% python3 -q
>>> import numpy as np
>>> import numpy.linalg as la
>>> np.set_printoptions(precision=2, suppress=True, linewidth=160)
>>> other = np.array([[0, 0, 3, 5, 0, 5],
...     [0, 1, 1, 0, 2, 3],
...     [0, 0, 1, 4, 5, 2],
...     [3, 4, 5, 3, 5, 5],
...     [4, 0, 4, 0, 3, 3],
...     [5, 2, 2, 0, 2, 1],
...     [0, 2, 3, 4, 0, 3],
...     [5, 5, 1, 0, 1, 2],
...     [1, 3, 0, 4, 1, 1],
...     [4, 0, 1, 4, 5, 2],
...     [1, 5, 5, 5, 5, 1]])
>>> arr = other.T @ other
>>> print(arr)
[[ 93  55  55  34  68  52]
 [ 55  84  61  57  59  49]
 [ 55  61  92  75  79  77]
 [ 34  57  75 123  84  77]
 [ 68  59  79  84 119  70]
 [ 52  49  77  77  70  92]]
>>> # symmetric, so the eigenvalues are real
>>> theta = np.radians(90)
>>> R = np.eye(6)
>>> R[4, 4] = R[2, 2] = np.cos(theta)
>>> R[4, 2], R[2, 4] = -np.sin(theta), np.sin(theta)
>>> print(R.round(2) + 0)
[[ 1.  0.  0.  0.  0.  0.]
 [ 0.  1.  0.  0.  0.  0.]
 [ 0.  0.  0.  0.  1.  0.]
 [ 0.  0.  0.  1.  0.  0.]
 [ 0.  0. -1.  0.  0.  0.]
 [ 0.  0.  0.  0.  0.  1.]]
>>> other = arr @ R.T
>>> print(other)
[[ 93.  55.  68.  34. -55.  52.]
 [ 55.  84.  59.  57. -61.  49.]
 [ 55.  61.  79.  75. -92.  77.]
 [ 34.  57.  84. 123. -75.  77.]
 [ 68.  59. 119.  84. -79.  70.]
 [ 52.  49.  70.  77. -77.  92.]]
>>> print(np.abs(other - arr).max(axis=0))
[  0.   0.  40.   0. 198.   0.]
>>> print(np.allclose(arr @ arr.T, other @ other.T))
True
>>> print(np.allclose(la.norm(arr, axis=1), la.norm(other, axis=1)))
True
>>> other = la.inv(arr)
>>> print(other.round(2) + 0)
[[ 0.03 -0.01  0.    0.01 -0.01 -0.01]
 [-0.01  0.03 -0.02 -0.01  0.    0.01]
 [ 0.   -0.02  0.06  0.   -0.01 -0.03]
 [ 0.01 -0.01  0.    0.03 -0.01 -0.02]
 [-0.01  0.   -0.01 -0.01  0.03  0.01]
 [-0.01  0.01 -0.03 -0.02  0.01  0.05]]
>>> print((np.abs(other) > 1e-9).astype(int))
[[1 1 1 1 1 1]
 [1 1 1 1 1 1]
 [1 1 1 1 1 1]
 [1 1 1 1 1 1]
 [1 1 1 1 1 1]
 [1 1 1 1 1 1]]
>>> print(np.round(arr @ other, 2) + 0)
[[1. 0. 0. 0. 0. 0.]
 [0. 1. 0. 0. 0. 0.]
 [0. 0. 1. 0. 0. 0.]
 [0. 0. 0. 1. 0. 0.]
 [0. 0. 0. 0. 1. 0.]
 [0. 0. 0. 0. 0. 1.]]
>>> print(np.allclose(other, arr.T))
False
>>> print(np.round(la.cond(arr), 2))
43.53
>>> other = np.array([[5, 4, 5],
...     [5, 2, -4],
...     [-2, 5, 0],
...     [7, 4, -5],
...     [7, -9, 3],
...     [6, 4, -1]])
>>> print(np.einsum("ij,ij->i", arr, arr))
[23183 22933 33005 38144 40463 30327]
>>> print(arr @ other)
[[1656  489  227]
 [1679  586 -218]
 [1936  699 -184]
 [2216  669 -498]
 [2318  330  -29]
 [1932  737 -203]]
>>> print(np.vstack([arr, other.T]).shape)
(9, 6)
>>> u = np.array([-1, 0, 1, 0, 2, 1])
>>> other = arr + np.outer(u, np.eye(6)[2])
>>> print(la.matrix_rank(other - arr))
1
>>> print(round(la.det(other) / la.det(arr), 2), round(1 + la.solve(arr, u)[2], 2))
1.0 1.0
>>> print(other)
[[ 93.  55.  54.  34.  68.  52.]
 [ 55.  84.  61.  57.  59.  49.]
 [ 55.  61.  93.  75.  79.  77.]
 [ 34.  57.  75. 123.  84.  77.]
 [ 68.  59.  81.  84. 119.  70.]
 [ 52.  49.  78.  77.  70.  92.]]
>>> gram = arr.T @ arr
>>> print((arr @ arr.T).shape)
(6, 6)
>>> print(la.eigvalsh(gram)[::-1])
[179104.74   5646.32   1548.09   1255.15    406.15     94.54]
